$ ipython --no-banner

In [1]: import numpy as np

In [2]: from numpy import linalg as LA

In [3]: np.set_printoptions(precision=2, suppress=True, linewidth=200)

In [4]: def tidy(a):
   ...:     return np.round(a, 2) + 0
   ...: 

In [5]: F = np.load("w.npy")

In [6]: print(F)
[[ 2  3  9  1]
 [10 15 21  1]
 [16 24 30  1]
 [ 2  3  9  1]
 [16 24 30  1]
 [16 24 30  1]
 [ 0  0  6  1]
 [ 6  9 15  1]
 [14 21 27  1]
 [ 0  0  3  1]
 [ 2  3  9  1]
 [ 8 12 18  1]
 [ 4  6 12  1]]

In [7]: # looks like rank 3

In [8]: r = LA.matrix_rank(F)

In [9]: print(r)
3

In [10]: ns = LA.svd(F)[2][r:].T

In [11]: print(ns.shape)
(4, 1)

In [12]: print([int(LA.matrix_rank(np.delete(F, i, axis=0))) for i in range(13)])
[3, 3, 3, 3, 3, 3, 3, 3, 3, 2, 3, 3, 3]

In [13]: print(np.allclose(F @ ns, 0))
True

In [14]: W0 = np.load("m.npy")

In [15]: print(W0)
[[-2.  0.  0.  0.]
 [ 2.  1.  0.  0.]
 [ 2. -2. -1.  0.]
 [ 0.  0.  0.  1.]]

In [16]: print(np.poly(W0))
[ 1.  1. -3. -1.  2.]

In [17]: print(tidy(LA.eigvals(W0).sum().real))
-1.0

In [18]: print(np.einsum("ii->", W0))
-1.0

In [19]: print(np.kron(np.eye(2, dtype=int), W0))
[[-2.  0.  0.  0. -0.  0.  0.  0.]
 [ 2.  1.  0.  0.  0.  0.  0.  0.]
 [ 2. -2. -1.  0.  0. -0. -0.  0.]
 [ 0.  0.  0.  1.  0.  0.  0.  0.]
 [-0.  0.  0.  0. -2.  0.  0.  0.]
 [ 0.  0.  0.  0.  2.  1.  0.  0.]
 [ 0. -0. -0.  0.  2. -2. -1.  0.]
 [ 0.  0.  0.  0.  0.  0.  0.  1.]]
